In [1]: import numpy as np

In [2]: np.set_printoptions(precision=2, suppress=True, linewidth=100)

In [3]: def rnd(a):
   ...:     return np.round(a, 2) + 0
   ...: 

In [4]: K = np.load("case0.npy")

In [5]: K
Out[5]: 
array([[  0.69,   0.4 ,  -8.86,  -1.29],
       [ -7.02,   4.44, -23.72,   4.45],
       [  8.46,  -2.03,   6.1 ,  -6.75],
       [  0.7 ,   2.73, -12.5 ,  -1.01],
       [ -0.47,  -6.35,  25.95,   1.42],
       [ -0.21,   2.53,  -6.49,  -0.09],
       [-10.41,   0.58,  -2.47,   8.67],
       [  7.43,  -3.49,  14.99,  -5.2 ],
       [ -4.25,  -1.42,   6.82,   3.96],
       [ -0.56,   0.62,   0.64,   0.39],
       [ -1.2 ,  -1.61,  11.05,   1.7 ],
       [  2.75,  -3.83,  18.55,  -1.1 ],
       [-12.39,   8.49, -37.19,   8.61],
       [ -9.47,   6.3 , -24.36,   6.77],
       [  8.49,  -2.56,   6.01,  -6.75],
       [  4.72,   2.18,  -5.19,  -4.26],
       [ -6.94,   1.85,  -7.46,   5.39],
       [ 13.1 ,  -9.73,  47.3 ,  -8.96],
       [  2.83,  -4.82,  26.56,  -1.22],
       [ -0.55,  -0.44,   5.99,   0.49],
       [ -6.46,   5.25, -21.83,   4.41],
       [ -0.62,  -1.43,   4.39,   0.83],
       [ -5.07,   3.19, -15.98,   3.36],
       [ -0.93,  -2.75,   8.53,   0.57]])

In [6]: vec = np.array([-5, 8, 1, 6])

In [7]: h = np.maximum(K @ vec, 0)

In [8]: rnd(K.T @ h)
Out[8]: array([ -5999.24,   3016.78, -12908.59,   4389.64])

In [9]: hat = K @ np.linalg.solve(K.T @ K, K.T)

In [10]: rnd(hat @ K[:, 2])
Out[10]: 
array([ -8.86, -23.72,   6.1 , -12.5 ,  25.95,  -6.49,  -2.47,  14.99,   6.82,   0.64,  11.05,
        18.55, -37.19, -24.36,   6.01,  -5.19,  -7.46,  47.3 ,  26.56,   5.99, -21.83,   4.39,
       -15.98,   8.53])

In [11]: print(np.allclose(hat @ hat, hat))
True

In [12]: X = np.load("m.npy")

In [13]: print(X)
[[ 1.41  0.14  0.59 -0.86]
 [-3.39 -0.2  -1.41  1.81]
 [-0.59 -0.06 -0.15  0.43]
 [ 0.56 -0.11  0.35  0.3 ]
 [-1.55 -0.04 -0.88  0.71]
 [ 0.41  0.2   0.12 -1.07]]

In [14]: f = np.array([2, 5])

In [15]: print(rnd(np.convolve(X[5], f)))
[ 0.82  2.45  1.24 -1.54 -5.35]

In [16]: np.polyval(f, X[5])
Out[16]: array([5.82, 5.4 , 5.24, 2.86])

In [17]: rnd(np.cross(X[5, :3], X[3, :3]))
Out[17]: array([ 0.08, -0.08, -0.16])
